% python3 -q
>>> import numpy as np
>>> np.set_printoptions(precision=2, suppress=True, linewidth=200)
>>> tidy = lambda a: np.round(a, 2) + 0
>>> M = np.load("x.npy")
>>> print(M)
[[ 28   8  16  -4  24   4]
 [-21  -6 -12   3 -18  -3]]
>>> ang = np.radians(45)
>>> r_ = np.eye(6)
>>> r_[4, 4] = r_[2, 2] = np.cos(ang)
>>> r_[4, 2], r_[2, 4] = -np.sin(ang), np.sin(ang)
>>> print(tidy(r_))
[[ 1.    0.    0.    0.    0.    0.  ]
 [ 0.    1.    0.    0.    0.    0.  ]
 [ 0.    0.    0.71  0.    0.71  0.  ]
 [ 0.    0.    0.    1.    0.    0.  ]
 [ 0.    0.   -0.71  0.    0.71  0.  ]
 [ 0.    0.    0.    0.    0.    1.  ]]
>>> Y = M @ r_.T
>>> print(tidy(np.linalg.det(r_)), tidy(np.trace(r_)))
1.0 5.41
>>> print(tidy(np.abs(Y - M).max(axis=0)))
[ 0.    0.   12.28  0.   18.34  0.  ]
>>> print(np.allclose(np.linalg.norm(M, axis=1), np.linalg.norm(Y, axis=1)))
True
>>> x0 = np.array([0, 1, 0, 2, 0, 2])
>>> target = r_ @ x0
>>> print(target)
[0. 1. 0. 2. 0. 2.]
>>> print(tidy(np.linalg.solve(r_, -2 * target)))
[ 0. -2.  0. -4.  0. -4.]
>>> print(tidy(np.linalg.solve(r_, target)))
[0. 1. 0. 2. 0. 2.]
>>> print(tidy(np.linalg.solve(r_, target + r_[:, 3])))
[0. 1. 0. 3. 0. 2.]
>>> print(np.linalg.lstsq(M[:-1].T, M[-1])[2])
1
>>> print(np.allclose(M[:-1].T @ np.linalg.lstsq(M[:-1].T, M[-1])[0], M[-1]))
True
>>> print(tidy(M @ np.linalg.pinv(M) @ M))
[[ 28.   8.  16.  -4.  24.   4.]
 [-21.  -6. -12.   3. -18.  -3.]]
>>> print(tidy(np.trace(np.linalg.pinv(M) @ M)))
1.0
>>> m1 = np.array([[3, 3, 3, 3, -6, 6, -6],
...     [5, 5, 5, 5, -10, 10, -10],
...     [4, 4, 4, 4, -8, 8, -8],
...     [9, 9, 9, 9, -18, 18, -18],
...     [3, 3, 3, 3, -6, 6, -6]])
>>> print(m1)
[[  3   3   3   3  -6   6  -6]
 [  5   5   5   5 -10  10 -10]
 [  4   4   4   4  -8   8  -8]
 [  9   9   9   9 -18  18 -18]
 [  3   3   3   3  -6   6  -6]]
>>> print(tidy(np.linalg.norm(m1, 2) / np.linalg.norm(m1)))
1.0
>>> print(np.argsort(-np.linalg.norm(m1, axis=0).round(6), kind="stable")[:3])
[4 5 6]
>>> print(np.linalg.cond(m1) > 100)
True
>>> rng = np.random.default_rng(242228)
>>> Y = m1 + rng.integers(-2, 3, (5, 1)) @ rng.integers(-2, 3, (1, 7))
>>> print(Y)
[[  1   1   3   2  -5   7  -7]
 [  7   7   5   6 -11   9  -9]
 [  8   8   4   6 -10   6  -6]
 [  7   7   9   8 -17  19 -19]
 [  3   3   3   3  -6   6  -6]]
>>> print(np.linalg.matrix_rank(Y - m1, tol=1e-8))
1
>>> feats = np.array([[70, 40, 32, 30],
...     [40, 33, 22, 12],
...     [32, 22, 18, 10],
...     [30, 12, 10, 20]])
>>> cov = feats.T @ feats
>>> print(cov)
[[8424 5184 3996 3500]
 [5184 3317 2522 2056]
 [3996 2522 1932 1604]
 [3500 2056 1604 1544]]
>>> print(np.allclose(cov, cov.T))
True
>>> print(tidy(np.linalg.eigvalsh(cov)[::-1]))
[14984.57   223.72     8.09     0.62]
>>> print(np.trace(cov), (feats ** 2).sum())
15217 15217
>>> print(np.linalg.matrix_rank(cov))
4
